$ python -q
>>> import numpy as np
>>> np.set_printoptions(precision=2, suppress=True, linewidth=120, sign=" ")
>>> tidy = lambda a: np.round(a, 2) + 0
>>> m1 = np.load("sample9.npy")
>>> m1
array([[ -8.  ,   1.01,  -6.97,   4.08,  11.03,  -2.  , -14.96,   7.05,  10.04],
       [  8.03,   3.99,   7.97,  -4.01,  -6.  ,  -2.01,   9.97,  -6.02,  -7.97],
       [  7.97,  -0.94,   7.04,  -4.  , -11.01,   2.01,  14.95,  -7.03,  -9.97],
       [ -7.96,   1.01,  -7.04,   4.05,  10.98,  -1.94, -14.98,   6.99,  10.02],
       [ -0.03,   0.03,   0.01,   0.07,   0.  ,   0.02,  -0.07,   0.06,   0.  ],
       [  7.92,   4.01,   8.05,  -3.98,  -6.02,  -2.05,  10.11,  -6.  ,  -8.03],
       [  3.99,  12.05,   5.98,  -1.95,   6.96,  -8.98,  -4.99,  -0.96,  -0.15],
       [  7.91,  -0.96,   7.05,  -4.06, -11.04,   2.01,  15.1 ,  -6.97,  -9.93],
       [  7.91,  -0.93,   7.05,  -3.96, -10.97,   1.95,  15.09,  -6.97, -10.07],
       [  8.06,   9.02,   8.98,  -3.97,  -1.05,  -6.05,   4.93,  -5.01,  -5.98],
       [  7.98,  -6.  ,   5.95,  -3.99, -16.03,   5.99,  19.94,  -7.99, -12.04]])
>>> C2 = m1.T @ m1
>>> np.allclose(C2, C2.T)
True
>>> np.linalg.matrix_rank(C2)
np.int64(9)
>>> tidy(np.diag(C2))
array([  587.79,   299.27,   527.24,   148.62,   984.41,   181.01,  1775.85,   407.25,   809.36])
>>> (m1 @ m1.T).shape
(11, 11)
>>> tidy(np.linalg.eigvalsh(C2)[::-1])
array([ 4999.33,   721.33,     0.07,     0.04,     0.02,     0.01,     0.  ,     0.  ,     0.  ])
>>> Uu, s, Vh = np.linalg.svd(m1)
>>> tidy(s)
array([ 70.71,  26.86,   0.27,   0.2 ,   0.13,   0.1 ,   0.07,   0.06,   0.04])
>>> B = Uu[:, :2] @ np.diag(s[:2]) @ Vh[:2]
>>> np.linalg.matrix_rank(m1, rtol=0.05)
np.int64(2)
>>> tidy(np.abs(m1 - B).max())
np.float64(0.09)
>>> B = m1 / np.linalg.norm(m1, axis=1, keepdims=True)
>>> C2 = B @ B.T
>>> print(np.argwhere(np.triu(np.abs(C2) > 0.95, 1)))
[[  0   2]
 [  0   3]
 [  0   7]
 [  0   8]
 [  0  10]
 [  1   5]
 [  2   3]
 [  2   7]
 [  2   8]
 [  2  10]
 [  3   7]
 [  3   8]
 [  3  10]
 [  7   8]
 [  7  10]
 [  8  10]]
>>> print(tidy(np.degrees(np.arccos(np.clip(C2[3, 8], -1, 1)))))
179.6
>>> (np.abs(C2) > 0.9).astype(int)
array([[ 1,  1,  1,  1,  0,  1,  0,  1,  1,  0,  1],
       [ 1,  1,  1,  1,  0,  1,  0,  1,  1,  0,  0],
       [ 1,  1,  1,  1,  0,  1,  0,  1,  1,  0,  1],
       [ 1,  1,  1,  1,  0,  1,  0,  1,  1,  0,  1],
       [ 0,  0,  0,  0,  1,  0,  0,  0,  0,  0,  0],
       [ 1,  1,  1,  1,  0,  1,  0,  1,  1,  0,  0],
       [ 0,  0,  0,  0,  0,  0,  1,  0,  0,  0,  0],
       [ 1,  1,  1,  1,  0,  1,  0,  1,  1,  0,  1],
       [ 1,  1,  1,  1,  0,  1,  0,  1,  1,  0,  1],
       [ 0,  0,  0,  0,  0,  0,  0,  0,  0,  1,  0],
       [ 1,  0,  1,  1,  0,  0,  0,  1,  1,  0,  1]])
>>> tidy(np.linalg.norm(B, axis=1))
array([ 1.,  1.,  1.,  1.,  1.,  1.,  1.,  1.,  1.,  1.,  1.])
>>> def softmax(z):
...     e = np.exp(z - z.max(axis=-1, keepdims=True))
...     return e / e.sum(axis=-1, keepdims=True)
... 
>>> tidy(softmax(m1).sum(axis=1))
array([ 1.,  1.,  1.,  1.,  1.,  1.,  1.,  1.,  1.,  1.,  1.])
>>> tidy(softmax(10 * m1[2]))
array([ 0.,  0.,  0.,  0.,  0.,  0.,  1.,  0.,  0.])
>>> S = m1 @ m1.T / np.sqrt(9)
>>> tidy(softmax(S))
array([[ 0.58,  0.  ,  0.  ,  0.42,  0.  ,  0.  ,  0.  ,  0.  ,  0.  ,  0.  ,  0.  ],
       [ 0.  ,  0.  ,  0.  ,  0.  ,  0.  ,  0.  ,  0.  ,  0.  ,  0.  ,  0.  ,  1.  ],
       [ 0.  ,  0.  ,  0.  ,  0.  ,  0.  ,  0.  ,  0.  ,  0.  ,  0.  ,  0.  ,  1.  ],
       [ 0.58,  0.  ,  0.  ,  0.42,  0.  ,  0.  ,  0.  ,  0.  ,  0.  ,  0.  ,  0.  ],
       [ 0.19,  0.06,  0.05,  0.19,  0.1 ,  0.06,  0.11,  0.05,  0.05,  0.07,  0.05],
       [ 0.  ,  0.  ,  0.  ,  0.  ,  0.  ,  0.  ,  0.  ,  0.  ,  0.  ,  0.  ,  1.  ],
       [ 0.  ,  0.  ,  0.  ,  0.  ,  0.  ,  0.  ,  1.  ,  0.  ,  0.  ,  0.  ,  0.  ],
       [ 0.  ,  0.  ,  0.  ,  0.  ,  0.  ,  0.  ,  0.  ,  0.  ,  0.  ,  0.  ,  1.  ],
       [ 0.  ,  0.  ,  0.  ,  0.  ,  0.  ,  0.  ,  0.  ,  0.  ,  0.  ,  0.  ,  1.  ],
       [ 0.  ,  0.  ,  0.  ,  0.  ,  0.  ,  0.  ,  0.  ,  0.  ,  0.  ,  1.  ,  0.  ],
       [ 0.  ,  0.  ,  0.  ,  0.  ,  0.  ,  0.  ,  0.  ,  0.  ,  0.  ,  0.  ,  1.  ]])
>>> J = np.load("m.npy")
>>> tidy(J)
array([[-1.41,  0.33, -0.76,  5.62,  0.06,  0.57,  3.41, -2.52,  5.57,  4.2 ,  2.53,  0.48],
       [ 0.11,  2.56,  1.01,  2.11,  2.51,  3.59,  0.32,  2.11,  3.31,  3.11,  1.6 ,  5.11],
       [-1.18,  3.55, -1.7 ,  4.25,  1.37,  3.46,  3.03,  1.27,  5.59,  4.95,  1.45,  4.27],
       [-2.69,  8.2 , -7.1 ,  6.14, -1.89,  1.83,  9.56, -1.37,  9.87, 11.11,  3.2 ,  1.63],
       [ 1.64,  0.91,  4.53, -0.35,  4.11,  3.94, -3.33,  3.33,  0.39,  0.39,  1.53,  6.33],
       [ 1.95, -3.86,  6.36,  0.8 ,  0.  , -4.03, -1.03, -6.41,  0.34,  1.22,  5.95, -3.41],
       [-1.91, -5.  ,  2.78,  7.02,  6.57,  8.37, -5.06,  6.46,  2.42, -5.17, -4.48,  9.46],
       [ 0.91,  5.28,  0.08,  0.41, -0.58, -0.52,  3.92, -2.32,  4.15,  7.6 ,  5.49,  0.68],
       [ 0.36, -7.47,  6.8 ,  3.98,  4.09,  1.89, -5.34, -0.25, -0.1 , -4.68,  0.27,  2.75],
       [ 2.06, -3.03,  7.16, -0.13,  4.22,  2.25, -5.3 ,  1.33, -1.17, -2.23,  1.85,  4.33],
       [-1.06, -1.7 ,  1.53,  5.15,  3.05,  3.79, -0.83,  1.51,  3.5 ,  0.09, -0.11,  4.51],
       [-0.3 ,  6.36, -2.35,  2.3 , -0.86,  0.53,  5.69, -1.68,  6.04,  8.7 ,  4.56,  1.32],
       [-0.2 ,  0.84,  2.5 ,  2.53,  6.89,  9.52, -4.71,  9.08,  1.63, -2.04, -3.09, 12.08],
       [ 0.02,  4.62, -1.04,  2.19, -1.06, -0.68,  4.96, -3.05,  5.27,  7.75,  5.08, -0.05],
       [-2.69, -2.79, -0.98,  8.57,  0.63,  1.34,  2.76, -2.45,  6.18,  1.88,  0.68,  0.55],
       [-0.74,  0.45,  0.83,  4.1 ,  2.64,  3.74,  0.13,  1.72,  3.79,  1.77,  0.62,  4.72],
       [-1.5 ,  2.51, -2.49,  5.49, -1.91, -1.36,  6.41, -4.83,  6.97,  7.43,  4.41, -1.83],
       [ 1.2 , -0.83,  5.34,  0.54,  6.52,  7.13, -6.16,  6.89, -0.4 , -2.9 , -1.32,  9.89],
       [-2.56,  0.38, -1.83,  7.28,  2.83,  5.58,  1.5 ,  2.92,  5.99,  1.78, -1.39,  5.92],
       [ 0.16, -0.3 ,  1.44,  3.27, -1.82, -3.75,  3.81, -6.93,  4.15,  5.37,  5.99, -3.93],
       [-0.24, -1.99,  2.89,  3.79,  2.98,  2.87, -1.58,  0.84,  2.43, -0.14,  0.78,  3.84],
       [-0.72, -7.36,  5.18,  5.81,  4.33,  3.22, -4.61,  0.76,  1.19, -4.7 , -1.05,  3.76],
       [ 0.77, -3.14,  4.97,  2.32,  3.  ,  1.58, -2.91, -0.21,  0.88, -1.  ,  1.77,  2.79],
       [-0.84,  9.19, -3.62,  2.06,  2.96,  7.57,  3.16,  6.7 ,  5.99,  6.95,  0.2 ,  9.7 ],
       [-0.06,  6.57, -1.19,  1.37,  2.76,  5.61,  1.71,  4.65,  4.43,  5.4 ,  1.18,  7.65],
       [ 1.02,  6.1 ,  0.09, -0.11,  0.41,  1.11,  3.08, -0.24,  3.84,  7.17,  4.61,  2.76],
       [-1.4 , -0.4 , -0.11,  5.66,  1.15,  1.85,  1.98, -0.99,  4.97,  2.73,  1.45,  2.01],
       [-2.93, -5.9 ,  0.77,  9.5 ,  2.88,  3.62, -0.58,  0.05,  4.86, -2.14, -1.81,  3.05]])
>>> Xc = J - J.mean(axis=0)
>>> evecs = np.linalg.svd(Xc)[2][:4]
>>> B = Xc - Xc @ evecs.T @ evecs
>>> np.linalg.norm(B, axis=1).round(6).argmax()
np.int64(0)
>>> tidy(B.std(axis=0))
array([ 0.,  0.,  0.,  0.,  0.,  0.,  0.,  0.,  0.,  0.,  0.,  0.])
>>> print(tidy(np.cov(Xc @ evecs.T, rowvar=False)))
[[ 82.79   0.     0.     0.  ]
 [  0.    40.25   0.     0.  ]
 [  0.     0.    17.45   0.  ]
 [  0.     0.     0.     0.  ]]
>>> data = np.load("data.npy")
>>> print(data)
[[ 1.5  1.8  1.6  0.5  0.  -0.2 -1.6 -0.9 -0.1 -0.9  0.  -0.8  2. ]
 [-1.1 -0.1 -0.5  0.3  0.2 -0.1  1.6  0.5  1.   0.3 -1.7 -0.5 -3. ]
 [-0.8 -0.3  0.1 -0.6  0.1 -1.4 -0.6  0.4  0.1  0.  -1.2 -0.5 -2. ]
 [ 1.1 -1.5 -0.4  0.1  0.2 -0.8  0.3  0.6  0.7 -0.2  0.7 -0.9 -2.5]
 [-1.4 -0.8 -1.7 -0.8  0.7  0.3 -1.6  0.8  0.5  0.6  1.6 -1.5  0. ]
 [ 0.4  0.3 -0.6 -2.7  0.5  0.3 -0.2  1.3  0.4  0.3  0.4  1.7 -6. ]
 [ 1.8  0.7 -1.7  2.   0.   1.   1.   0.9  0.5  0.4  1.3 -1.7 -0.5]]
>>> B = data / np.sqrt((data ** 2).mean(axis=1, keepdims=True))
>>> tidy(np.linalg.norm(B, axis=1))
array([ 3.61,  3.61,  3.61,  3.61,  3.61,  3.61,  3.61])
>>> print(np.linalg.matrix_rank(B) == np.linalg.matrix_rank(data))
True
>>> f = np.array([3, 2])
>>> print(tidy(np.cross(data[6, :3], data[4, :3])))
[-2.55  5.44 -0.46]
>>> F = np.loadtxt("dump.csv", delimiter=",")
>>> F
array([[-2.,  5.,  9.,  4.,  0.,  6.,  8.,  2.,  9.],
       [ 5., 22., 45., 20.,  0., 30., 40., 10., 45.],
       [ 9., 45., 78., 36.,  0., 54., 72., 18., 81.],
       [ 4., 20., 36., 13.,  0., 24., 32.,  8., 36.],
       [ 0.,  0.,  0.,  0., -3.,  0.,  0.,  0.,  0.],
       [ 6., 30., 54., 24.,  0., 33., 48., 12., 54.],
       [ 8., 40., 72., 32.,  0., 48., 61., 16., 72.],
       [ 2., 10., 18.,  8.,  0., 12., 16.,  1., 18.],
       [ 9., 45., 81., 36.,  0., 54., 72., 18., 78.]])
>>> t3 = np.stack([data, 4 * data, data[::-1]])
>>> print(tidy(np.linalg.norm(t3, axis=(1, 2))))
[ 11.84  47.37  11.84]
>>> np.linalg.matrix_rank(t3)
array([ 7,  7,  7])
>>> (t3 @ data.T).shape
(3, 7, 7)
>>> vec = np.array([0, 2, 2, -1, 2, 3, 1, -2, 3])
>>> y = F @ vec
>>> y
array([ 73., 359., 651., 295.,  -6., 429., 581., 152., 648.])
>>> print(tidy(np.linalg.solve(F, -1 * y)))
[ 0. -2. -2.  1. -2. -3. -1.  2. -3.]
>>> tidy(np.linalg.solve(F.T, F[7]))
array([ 0.,  0.,  0.,  0.,  0.,  0.,  0.,  1.,  0.])
>>> tidy(np.linalg.solve(F, F[:, 7]))
array([ 0.,  0.,  0.,  0.,  0.,  0.,  0.,  1.,  0.])
>>> tidy(np.linalg.solve(F, y + F[:, 4]))
array([ 0.,  2.,  2., -1.,  3.,  3.,  1., -2.,  3.])
>>> w1 = np.array([[0, -3, 1, -1],
...     [-1, 0, 0, 3],
...     [-3, 0, 2, -1],
...     [1, 3, 2, 3],
...     [1, 3, -1, -1],
...     [1, 0, -1, 1],
...     [-1, -3, 3, -2],
...     [3, -3, 1, -2],
...     [-3, 0, -3, 2],
...     [0, -3, 3, 0],
...     [3, 0, 0, 3],
...     [2, 2, 2, 3],
...     [0, -2, 0, 1]])
>>> beta = np.array([-3, 2, -3, 3])
>>> hid = np.maximum(data @ w1 + beta, 0)
>>> tidy(hid)
array([[  0. ,   3.6,   0. ,  11. ],
       [  0. ,   4.6,   0. ,   0. ],
       [  0. ,   6.5,   0. ,   0. ],
       [  0. ,   0.7,   0. ,   0. ],
       [  7.4,   3.5,   0. ,   3.8],
       [  4.1,   5.4,   0. ,   0. ],
       [  5.1,   0. ,   0. ,   7.5]])
>>> tidy((hid > 0).mean(axis=0))
array([ 0.43,  0.86,  0.  ,  0.43])
>>> basis = np.array([[1, 2], [0, 2], [2, 0], [2, 1]])
>>> tidy(hid @ basis)
array([[ 22. ,  18.2],
       [  0. ,   9.2],
       [  0. ,  13. ],
       [  0. ,   1.4],
       [ 15. ,  25.6],
       [  4.1,  19. ],
       [ 20.1,  17.7]])
>>> w1 @ basis
array([[  0,  -7],
       [  5,   1],
       [ -1,  -7],
       [ 11,  11],
       [ -3,   7],
       [  1,   3],
       [  1, -10],
       [  1,  -2],
       [ -5,  -4],
       [  6,  -6],
       [  9,   9],
       [ 12,  11],
       [  2,  -3]])
>>> (hid @ basis).round(6).argmax(axis=1)
array([ 0,  1,  1,  1,  1,  1,  0])
